$ python -q
>>> import numpy as np
>>> import numpy.linalg as la
>>> np.set_printoptions(precision=2, suppress=True, linewidth=100)
>>> F = np.loadtxt("a.csv", delimiter=",")
>>> print(F)
[[-10.84  -2.71  -0.69   2.7   -5.07 -14.91  -9.31 -14.76   6.97  14.47 -15.57  -9.18]
 [ -5.86 -15.06   2.07  16.07 -10.6   -4.33  -9.22   0.92  -1.68 -11.51   8.79   4.5 ]
 [ -9.34  -4.05  -3.7    3.01  -4.15 -13.22  -7.97 -13.18   6.01  14.29 -15.81  -8.78]
 [-10.42  -4.51  -0.78   2.03  -4.4  -15.02  -6.78 -13.82   7.93  15.78 -14.78  -7.83]
 [-10.9   -4.89  -0.79   3.89  -5.76 -15.9   -6.27 -14.6    7.52  13.79 -16.78  -8.7 ]
 [ -4.96 -13.8    1.32  17.6   -8.65  -4.37  -8.61   2.07   0.29  -9.9   10.53   4.75]
 [ -8.86  -4.81  -0.92   4.77  -4.75 -15.95  -7.97 -15.8    5.48  15.76 -15.94  -9.9 ]
 [ -4.66 -15.97   1.86  17.4   -9.56  -5.65  -8.3    0.31   1.86  -9.63   9.73   4.3 ]
 [ -4.37 -16.7   -0.21  15.04  -8.78  -4.71  -7.78   2.15   1.45  -9.93   9.71   4.51]
 [ -3.59 -14.83   1.49  18.54  -8.19  -5.22  -8.12   2.95   0.86  -9.82  10.3    5.66]
 [-10.06  -4.21  -0.01   3.09  -4.96 -15.32  -8.19 -14.36   6.66  15.88 -16.94  -9.53]
 [ -5.01 -11.88   0.86  15.26  -8.47  -4.78  -7.66   1.99   0.24 -11.36  10.02   6.09]
 [ -9.09  -7.16  -3.08   4.16  -4.29 -15.37  -6.44 -13.26   5.49  14.55 -16.46 -10.99]
 [ -4.95 -15.09   1.06  17.98  -7.31  -5.93  -8.3    0.29  -0.48 -11.27  10.19   5.91]
 [ -4.22 -15.59   3.06  16.44  -7.27  -5.96  -7.9    2.25   1.89 -10.44  10.6    5.2 ]
 [ -5.14 -14.89   1.12  15.6   -7.85  -5.52  -7.98   0.88  -0.53  -9.36   9.59   4.58]
 [ -9.6   -4.36  -2.11   4.35  -3.65 -17.02  -9.79 -14.19   4.63  15.59 -14.93  -8.71]
 [ -9.75  -7.75  -3.63   0.32  -5.47 -16.09  -7.77 -12.12   5.37  13.24 -15.45  -8.84]
 [ -7.96 -16.57   1.47  17.29  -9.36  -4.72  -7.48   1.65  -1.19  -8.55  10.26   6.62]
 [ -3.5  -16.02   2.11  14.87  -9.18  -5.48  -9.24   2.53   1.7  -11.55   7.56   3.71]
 [-11.32  -6.1   -0.74   2.32  -4.87 -14.37  -7.8  -14.4    4.2   15.32 -19.4   -7.75]
 [ -8.55  -3.46  -2.17   0.49  -6.14 -15.67  -7.12 -13.08   5.52  15.11 -16.35  -9.58]
 [ -4.48 -14.21   2.52  15.56  -8.6   -5.46  -8.27   0.68  -0.37  -8.58  10.07   4.63]
 [ -5.79 -16.39   1.93  17.25  -8.95  -5.53  -8.06   0.85  -1.25 -10.79  10.94   4.37]
 [-10.41  -5.7   -0.88   4.18  -4.79 -14.16  -8.47 -14.57   6.46  13.29 -16.41  -9.47]
 [ -4.84 -12.53   3.8   16.85 -10.34  -5.17  -9.07   1.42   1.46 -10.38  10.67   6.53]
 [ -4.08 -13.93   0.31  16.97  -8.14  -4.88  -7.01   2.33   1.6   -8.65   9.99   6.71]
 [ -9.73  -4.6   -2.08   1.11  -4.41 -14.04  -7.09 -13.73   4.1   14.8  -13.3   -8.34]
 [ -5.15 -15.23   0.8   17.4   -8.38  -7.02  -7.67  -0.1   -1.56 -11.57   9.37   4.12]
 [-10.81  -5.78  -3.55   3.49  -4.69 -14.57  -8.12 -13.43   5.47  15.45 -17.1   -9.78]
 [ -4.36 -13.2    0.44  17.14  -9.83  -4.95  -8.6    0.9    1.39 -10.82   9.68   4.19]
 [ -5.61 -15.63   2.11  17.75  -9.04  -4.05  -8.6    3.44   0.13  -9.09  10.58   4.61]
 [ -5.83 -13.67   3.07  16.98  -9.39  -4.92  -6.99   3.33  -1.03 -10.46  11.2    6.17]
 [-10.08  -4.19  -2.42   3.9   -5.81 -16.27  -8.94 -15.42   7.96  13.64 -16.8   -6.77]
 [ -9.93  -3.72  -1.92   1.88  -5.81 -15.94  -7.47 -13.52   6.15  14.26 -15.96  -9.85]
 [ -6.03 -14.42   3.28  16.52  -8.36  -5.44  -7.39   2.76  -0.11 -11.54  10.68   4.24]
 [ -5.32 -16.2    0.79  15.87  -9.75  -4.54  -9.34   2.03   0.57 -11.19   9.83   6.06]
 [ -9.49  -5.94  -1.64   1.21  -4.07 -15.04  -8.89 -14.9    5.83  15.8  -15.23 -10.03]]
>>> A2 = np.array([[0, 8, 4],
...     [6, 2, 3],
...     [6, 6, 6],
...     [3, 1, 7],
...     [8, 6, 2],
...     [8, 4, 1],
...     [6, 9, 2],
...     [4, 8, 6],
...     [6, 4, 6],
...     [3, 1, 6],
...     [8, 8, 4],
...     [0, 9, 6]])
>>> print(la.matrix_rank(np.vstack([F, A2.T])))
12
>>> print(la.matrix_rank(F @ A2))
3
>>> print(round(float(la.norm(F, 2) / la.norm(F)), 2))
0.72
>>> print(la.matrix_rank(F, rtol=0.1))
2
>>> dist = la.norm(F[:, None] - F[None], axis=-1)
>>> print(la.matrix_rank(dist ** 2))
14
>>> print(dist[14].round(6).argsort(kind="stable")[:4])
[14  9 35  7]
>>> print(dist[:5, :5])
[[ 0.   47.77  4.73  4.09  4.4 ]
 [47.77  0.   46.52 47.52 47.38]
 [ 4.73 46.52  0.    4.88  5.53]
 [ 4.09 47.52  4.88  0.    4.03]
 [ 4.4  47.38  5.53  4.03  0.  ]]
>>> print(np.unravel_index(dist.round(6).argmax(), dist.shape))
(np.int64(20), np.int64(32))
>>> O, r_ = la.qr(F)
>>> print(round(abs(r_[0, 0]), 2), round(float(la.norm(F[:, 0])), 2))
47.38 47.38
>>> print(np.round(O.T @ O, 2) + 0)
[[1. 0. 0. 0. 0. 0. 0. 0. 0. 0. 0. 0.]
 [0. 1. 0. 0. 0. 0. 0. 0. 0. 0. 0. 0.]
 [0. 0. 1. 0. 0. 0. 0. 0. 0. 0. 0. 0.]
 [0. 0. 0. 1. 0. 0. 0. 0. 0. 0. 0. 0.]
 [0. 0. 0. 0. 1. 0. 0. 0. 0. 0. 0. 0.]
 [0. 0. 0. 0. 0. 1. 0. 0. 0. 0. 0. 0.]
 [0. 0. 0. 0. 0. 0. 1. 0. 0. 0. 0. 0.]
 [0. 0. 0. 0. 0. 0. 0. 1. 0. 0. 0. 0.]
 [0. 0. 0. 0. 0. 0. 0. 0. 1. 0. 0. 0.]
 [0. 0. 0. 0. 0. 0. 0. 0. 0. 1. 0. 0.]
 [0. 0. 0. 0. 0. 0. 0. 0. 0. 0. 1. 0.]
 [0. 0. 0. 0. 0. 0. 0. 0. 0. 0. 0. 1.]]
>>> print(O.shape, r_.shape)
(38, 12) (12, 12)
>>> m1 = np.loadtxt("w.csv", delimiter=",")
>>> print(m1)
[[ -3.68   2.55  -4.14   3.98   3.17  -0.63  -4.11  -1.66  -0.59]
 [-13.37  -2.56  -7.71  -2.02  -2.77   0.21   3.45   1.03  -7.47]
 [ -8.16  -4.52   1.51  -2.06   0.68  -5.2    3.44  10.02  -5.6 ]
 [ -8.73  -1.81  -7.61  -0.56   0.24  -2.05   1.74   0.08  -5.32]
 [ -4.13   0.27   4.25   2.59   2.92  -2.65  -2.57   7.34  -1.09]
 [ -5.17   1.49  -3.34   2.92   2.25  -0.77  -2.81   0.11  -1.65]
 [ -7.93  -1.89   7.93   0.4    0.52  -2.41   0.02  12.64  -3.3 ]
 [ -3.92   0.89  11.41   3.52   2.89  -2.01  -3.99  12.49   0.14]
 [ -0.1    1.65  -7.47   3.75   5.66  -4.01  -3.56  -3.71  -0.14]
 [ -5.06   0.77   4.7    2.83   2.26  -1.49  -2.94   7.28  -1.11]
 [  4.24   2.59   1.76   5.82   8.31  -5.72  -6.37   2.54   3.04]
 [ -8.27   1.21   9.91   2.87   0.02   1.19  -3.28  11.26  -1.46]
 [ -6.06   3.5    5.64   4.83   1.36   2.13  -5.63   5.46   0.17]
 [ -1.36   0.78  -1.6    3.17   4.81  -4.03  -3.03   1.95  -0.44]
 [ -4.56  -0.43  -2.25   1.6    2.8   -3.22  -1.09   2.8   -2.38]
 [  0.95   5.    -2.13   6.87   6.    -1.    -7.76  -2.71   2.74]
 [ -5.87  -0.74  -5.75   0.91   2.01  -2.76  -0.13   0.37  -3.44]
 [-13.19  -1.28  -7.75  -0.99  -2.75   1.47   2.11  -0.25  -6.69]
 [ -8.28  -1.82  -1.22  -0.12   0.43  -2.25   0.98   5.21  -4.43]
 [  9.2    4.92  16.25   9.38  11.17  -6.25 -11.28  11.65   7.83]
 [  4.21   8.33  -1.06  10.14   7.87   0.46 -11.95  -5.28   5.95]
 [ -1.03   3.61   0.22   5.55   4.76  -1.15  -6.19   0.65   1.49]
 [ -7.26   5.81   5.94   6.43   0.38   5.43  -7.78   3.55   1.06]
 [-11.7  -12.92  -8.89  -9.87  -0.81 -12.11  13.84   9.99 -12.83]
 [ -5.39   1.5    8.44   3.55   1.92  -0.42  -4.01   9.61  -0.39]
 [  1.05   8.62  14.43  10.66   5.51   3.11 -13.23   7.13   6.69]
 [ -5.86   3.72   7.13   5.12   1.45   2.26  -6.05   6.43   0.53]
 [ -2.94   7.4  -12.06   7.47   3.39   4.01  -8.4  -12.8    1.53]
 [-16.12  -4.51 -11.97  -4.29  -4.36  -0.15   6.45  -0.35 -10.07]
 [-10.76  -2.63  -4.11  -1.38  -1.1   -1.53   2.62   3.83  -6.14]
 [ -2.74   0.7    4.35   3.19   3.8   -3.1   -3.3    6.9   -0.32]
 [ -6.68  -0.39  -4.54   1.11   1.43  -1.81  -0.46   1.04  -3.4 ]
 [ -0.14   9.72   3.67  10.69   4.81   4.91 -12.99  -2.53   5.66]
 [ -6.88  -0.2    4.44   1.72   1.14  -1.34  -1.55   8.12  -2.36]
 [-11.59   0.24  -5.65   0.62  -1.85   2.09   0.01  -0.13  -5.  ]
 [ -4.44  -0.83  -4.9    1.16   2.95  -3.78  -0.42   1.04  -2.86]]
>>> # null space of dimension 5
>>> labels = m1[:, 0] > np.median(m1[:, 0])
>>> r0 = m1[labels].mean(axis=0) - m1[~labels].mean(axis=0)
>>> print(labels.astype(int))
[1 0 0 0 1 1 0 1 1 1 1 0 0 1 1 1 0 0 0 1 1 1 0 0 0 1 0 1 0 0 1 0 1 0 0 1]
>>> print(((m1 - m1.mean(axis=0)) @ r0 > 0).astype(int))
[1 0 0 0 1 1 0 1 1 0 1 0 1 1 0 1 0 0 0 1 1 1 1 0 1 1 1 1 0 0 1 0 1 0 0 0]
>>> print(r0)
[ 7.92  4.3   2.02  4.94  4.86 -0.56 -6.21 -3.04  5.59]
>>> print(np.argsort(-np.abs(r0).round(6), kind="stable"))
[0 6 8 3 4 1 7 2 5]
